% ipython --no-banner

In [1]: import numpy as np

In [2]: np.set_printoptions(precision=3, suppress=True, linewidth=120)

In [3]: tidy = lambda a: np.round(a, 3) + 0

In [4]: mat = np.loadtxt("arr.csv", delimiter=",")

In [5]: mat
Out[5]: 
array([[ 1.8  , -4.065, -1.4  ,  0.3  ],
       [-0.3  ,  0.595,  0.2  , -0.6  ],
       [ 0.8  , -3.376, -1.1  ,  0.2  ],
       [ 0.8  ,  1.821,  0.6  , -0.7  ],
       [-0.2  ,  2.574,  0.9  , -1.6  ],
       [ 0.3  , -3.492, -1.2  , -0.2  ],
       [ 1.5  , -4.887, -1.6  ,  1.5  ],
       [-0.7  , -2.87 , -1.   , -2.1  ],
       [ 0.9  , -3.845, -1.3  , -0.6  ],
       [-1.3  ,  0.564,  0.2  , -1.3  ],
       [ 0.2  ,  0.644,  0.2  ,  0.3  ],
       [ 0.   , -0.34 , -0.1  , -0.9  ],
       [ 0.1  , -3.5  , -1.2  , -0.9  ],
       [-1.3  , -1.029, -0.3  , -0.7  ],
       [ 0.7  ,  1.241,  0.4  , -0.7  ],
       [ 0.6  ,  2.147,  0.7  , -3.1  ],
       [-0.6  , -1.846, -0.6  ,  2.   ],
       [ 0.3  , -0.221, -0.1  , -0.2  ],
       [-0.7  , -1.342, -0.4  , -0.1  ],
       [-1.9  , -0.164, -0.1  ,  0.3  ],
       [-0.9  , -1.764, -0.6  , -0.7  ]])

In [6]: Xc = (mat - mat.mean(axis=0)) / mat.std(axis=0)

In [7]: tidy(Xc.std(axis=0))
Out[7]: array([1., 1., 1., 1.])

In [8]: b = np.linalg.lstsq(np.delete(Xc, 0, axis=1), Xc[:, 0])[0]

In [9]: tidy(1 - np.var(Xc[:, 0] - np.delete(Xc, 0, axis=1) @ b))
Out[9]: np.float64(0.096)

In [10]: np.abs(b).argmax()
Out[10]: np.int64(1)

In [11]: cov = mat.T @ mat

In [12]: np.allclose(cov, cov.T)
Out[12]: True

In [13]: tidy(np.linalg.svd(mat, compute_uv=False) ** 2)
Out[13]: array([143.172,  27.92 ,  16.301,   0.014])

In [14]: tidy(np.diag(cov))
Out[14]: array([ 17.93 , 126.018,  14.24 ,  29.22 ])

In [15]: tidy(np.trace(cov)), tidy((mat ** 2).sum())
Out[15]: (np.float64(187.408), np.float64(187.408))

In [16]: np.linalg.matrix_rank(cov)
Out[16]: np.int64(4)

In [17]: x0 = np.array([-2, 1, 1, 1])

In [18]: y = mat @ x0

In [19]: b, lr = np.zeros(4), 1 / np.linalg.norm(mat, 2) ** 2

In [20]: for i in range(20):
    ...:     b -= lr * mat.T @ (mat @ b - y)
    ...:     if i % 5 == 0: print(i, round(np.linalg.norm(mat @ b - y), 3))
    ...: 
0 8.111
5 4.1
10 2.168
15 1.171

In [21]: tidy(b)
Out[21]: array([-1.829,  1.211,  0.42 ,  0.97 ])

In [22]: np.linalg.norm(mat, axis=1).argmax()
Out[22]: np.int64(6)

In [23]: tidy(np.linalg.norm(mat, 2))
Out[23]: np.float64(11.965)

In [24]: tidy(mat[8] @ mat[4])
Out[24]: np.float64(-10.287)

In [25]: tidy(np.linalg.norm(mat, "nuc"))
Out[25]: np.float64(21.407)

In [26]: q, vecs = np.linalg.qr(mat[:, :2])[0], np.linalg.qr(mat[:, 2:])[0]

In [27]: s = np.linalg.svd(q.T @ vecs, compute_uv=False)

In [28]: tidy(np.linalg.norm(q @ q.T - vecs @ vecs.T, 2))
Out[28]: np.float64(0.997)

In [29]: tidy(s)
Out[29]: array([0.999, 0.075])

In [30]: J = np.tanh(np.array([[0.9, 1.0],
    ...:     [0.4, -1.1],
    ...:     [1.3, -0.6],
    ...:     [0.4, -1.8],
    ...:     [-0.2, -0.2],
    ...:     [-0.5, -1.3],
    ...:     [0.3, 0.3],
    ...:     [-0.3, 1.2],
    ...:     [-0.7, 2.6],
    ...:     [0.3, 0.5],
    ...:     [0.8, 0.7],
    ...:     [0.3, -0.5],
    ...:     [0.9, 0.8],
    ...:     [0.0, -0.8],
    ...:     [0.1, 0.8],
    ...:     [-1.0, 0.2],
    ...:     [0.3, 0.4],
    ...:     [0.6, -0.6],
    ...:     [0.8, -1.5],
    ...:     [0.8, 1.4],
    ...:     [-1.4, 0.6],
    ...:     [-0.2, -0.7],
    ...:     [2.2, -0.2],
    ...:     [1.2, 1.3],
    ...:     [-1.7, 1.3],
    ...:     [0.2, -0.6],
    ...:     [0.3, 0.7]]) @ np.array([[2.3, -0.2, 0.5], [-0.2, -1.4, -0.9]]))

In [31]: tidy(J)
Out[31]: 
array([[ 0.954, -0.919, -0.422],
       [ 0.814,  0.898,  0.831],
       [ 0.996,  0.523,  0.831],
       [ 0.856,  0.985,  0.949],
       [-0.397,  0.31 ,  0.08 ],
       [-0.711,  0.958,  0.726],
       [ 0.558, -0.446, -0.119],
       [-0.731, -0.925, -0.843],
       [-0.972, -0.998, -0.991],
       [ 0.53 , -0.641, -0.291],
       [ 0.935, -0.814, -0.226],
       [ 0.658,  0.565,  0.537],
       [ 0.957, -0.862, -0.264],
       [ 0.159,  0.808,  0.617],
       [ 0.07 , -0.814, -0.585],
       [-0.982, -0.08 , -0.592],
       [ 0.544, -0.551, -0.207],
       [ 0.905,  0.617,  0.686],
       [ 0.973,  0.96 ,  0.941],
       [ 0.915, -0.972, -0.696],
       [-0.997, -0.508, -0.845],
       [-0.31 ,  0.77 ,  0.485],
       [ 1.   , -0.159,  0.856],
       [ 0.987, -0.968, -0.515],
       [-1.   , -0.901, -0.965],
       [ 0.523,  0.664,  0.565],
       [ 0.501, -0.778, -0.446]])

In [32]: z = J[:, 1] > np.median(J[:, 1])

In [33]: u = J[z].mean(axis=0) - J[~z].mean(axis=0)

In [34]: z.astype(int)
Out[34]: array([0, 1, 1, 1, 1, 1, 0, 0, 0, 0, 0, 1, 0, 1, 0, 1, 0, 1, 1, 0, 0, 1, 1, 0, 0, 1, 0])

In [35]: np.argsort(-np.abs(u).round(6), kind="stable")
Out[35]: array([1, 2, 0])

In [36]: ((J - J.mean(axis=0)) @ u > 0).astype(int)
Out[36]: array([0, 1, 1, 1, 1, 1, 0, 0, 0, 0, 0, 1, 0, 1, 0, 0, 0, 1, 1, 0, 0, 1, 1, 0, 0, 1, 0])
